% ipython --no-banner

In [1]: import numpy as np

In [2]: from numpy import linalg as LA

In [3]: np.set_printoptions(precision=3, suppress=True, linewidth=140)

In [4]: J = np.loadtxt("layer5.csv", delimiter=",")

In [5]: J
Out[5]: 
array([[-7.,  0.,  0.,  0.,  0.,  0.,  0.,  0.],
       [ 0.,  4.,  1., -1., -6., -6.,  8., -4.],
       [ 0., -8., -5., -6., -5.,  6., -7.,  1.],
       [ 0., -4.,  6., -4., -6.,  9., -3.,  4.],
       [ 0., -3., -1.,  5.,  9.,  0.,  8.,  5.],
       [ 0.,  3.,  2.,  6., -3., -9., -4.,  9.],
       [ 0., -7., -4.,  7.,  5.,  9.,  3.,  0.],
       [ 0., -3.,  7.,  5., -4.,  8., -1., -3.]])

In [6]: # 2 groups of indices that never mix

In [7]: J @ J
Out[7]: 
array([[  49.,    0.,    0.,    0.,    0.,    0.,    0.,    0.],
       [   0.,  -32.,  -73.,  -36.,   -3.,   67.,   32.,  -91.],
       [   0.,  111.,   33.,   29.,    7., -145.,  -97.,   29.],
       [   0.,    6.,    6.,    7.,  -94.,  -52., -159.,   45.],
       [   0., -122.,   26.,  115.,   94.,  169.,   59.,   61.],
       [   0.,  -45.,   93.,  -91., -120.,  165.,  -17., -109.],
       [   0.,  -33.,   56.,  103.,   53.,   27.,  -36.,  158.],
       [   0.,  -36.,   -5.,  -53., -100.,    0., -152.,  100.]])

In [8]: np.sort(LA.eigvals(J).real)
Out[8]: array([-8.76 , -8.76 , -8.469, -8.469, -7.   ,  3.854, 12.802, 12.802])

In [9]: np.flatnonzero(LA.matrix_power((J != 0) + (J.T != 0) + np.eye(8), 8)[0])
Out[9]: array([0])

In [10]: (J != 0).astype(int)
Out[10]: 
array([[1, 0, 0, 0, 0, 0, 0, 0],
       [0, 1, 1, 1, 1, 1, 1, 1],
       [0, 1, 1, 1, 1, 1, 1, 1],
       [0, 1, 1, 1, 1, 1, 1, 1],
       [0, 1, 1, 1, 1, 0, 1, 1],
       [0, 1, 1, 1, 1, 1, 1, 1],
       [0, 1, 1, 1, 1, 1, 1, 0],
       [0, 1, 1, 1, 1, 1, 1, 1]])

In [11]: A2 = np.array([[1, -3, -3],
    ...:     [-4, 4, -3],
    ...:     [5, -4, 5],
    ...:     [4, -4, 1],
    ...:     [4, -3, -5],
    ...:     [-2, -4, -4],
    ...:     [-4, 0, 5],
    ...:     [0, -3, -5]])

In [12]: A2.T @ J.T
Out[12]: 
array([[ -7., -59., -21.,   0.,  31.,  44.,  26.,  39.],
       [ 21.,  70.,   0., -54., -70.,  -2., -91., -71.],
       [ 21., 106., -46.,  -3., -21.,  -7., -38.,  47.]])

In [13]: np.einsum("ij,ij->i", J, J)
Out[13]: array([ 49., 170., 236., 210., 205., 236., 229., 173.])

In [14]: np.vstack([J, A2.T]).shape
Out[14]: (11, 8)

In [15]: LA.matrix_rank(J @ A2)
Out[15]: np.int64(3)

In [16]: J.reshape(-1, 2)
Out[16]: 
array([[-7.,  0.],
       [ 0.,  0.],
       [ 0.,  0.],
       [ 0.,  0.],
       [ 0.,  4.],
       [ 1., -1.],
       [-6., -6.],
       [ 8., -4.],
       [ 0., -8.],
       [-5., -6.],
       [-5.,  6.],
       [-7.,  1.],
       [ 0., -4.],
       [ 6., -4.],
       [-6.,  9.],
       [-3.,  4.],
       [ 0., -3.],
       [-1.,  5.],
       [ 9.,  0.],
       [ 8.,  5.],
       [ 0.,  3.],
       [ 2.,  6.],
       [-3., -9.],
       [-4.,  9.],
       [ 0., -7.],
       [-4.,  7.],
       [ 5.,  9.],
       [ 3.,  0.],
       [ 0., -3.],
       [ 7.,  5.],
       [-4.,  8.],
       [-1., -3.]])

In [17]: J.ravel(order="F")
Out[17]: 
array([-7.,  0.,  0.,  0.,  0.,  0.,  0.,  0.,  0.,  4., -8., -4., -3.,  3., -7., -3.,  0.,  1., -5.,  6., -1.,  2., -4.,  7.,  0., -1.,
       -6., -4.,  5.,  6.,  7.,  5.,  0., -6., -5., -6.,  9., -3.,  5., -4.,  0., -6.,  6.,  9.,  0., -9.,  9.,  8.,  0.,  8., -7., -3.,
        8., -4.,  3., -1.,  0., -4.,  1.,  4.,  5.,  9.,  0., -3.])

In [18]: T = J.reshape(8, 2, -1)

In [19]: T.shape
Out[19]: (8, 2, 4)

In [20]: T.transpose(1, 0, 2)
Out[20]: 
array([[[-7.,  0.,  0.,  0.],
        [ 0.,  4.,  1., -1.],
        [ 0., -8., -5., -6.],
        [ 0., -4.,  6., -4.],
        [ 0., -3., -1.,  5.],
        [ 0.,  3.,  2.,  6.],
        [ 0., -7., -4.,  7.],
        [ 0., -3.,  7.,  5.]],

       [[ 0.,  0.,  0.,  0.],
        [-6., -6.,  8., -4.],
        [-5.,  6., -7.,  1.],
        [-6.,  9., -3.,  4.],
        [ 9.,  0.,  8.,  5.],
        [-3., -9., -4.,  9.],
        [ 5.,  9.,  3.,  0.],
        [-4.,  8., -1., -3.]]])

In [21]: np.einsum("ihd,ihd->ih", T, T)
Out[21]: 
array([[ 49.,   0.],
       [ 18., 152.],
       [125., 111.],
       [ 68., 142.],
       [ 35., 170.],
       [ 49., 187.],
       [114., 115.],
       [ 83.,  90.]])

In [22]: np.swapaxes(T, 1, 2)[4]
Out[22]: 
array([[ 0.,  9.],
       [-3.,  0.],
       [-1.,  8.],
       [ 5.,  5.]])
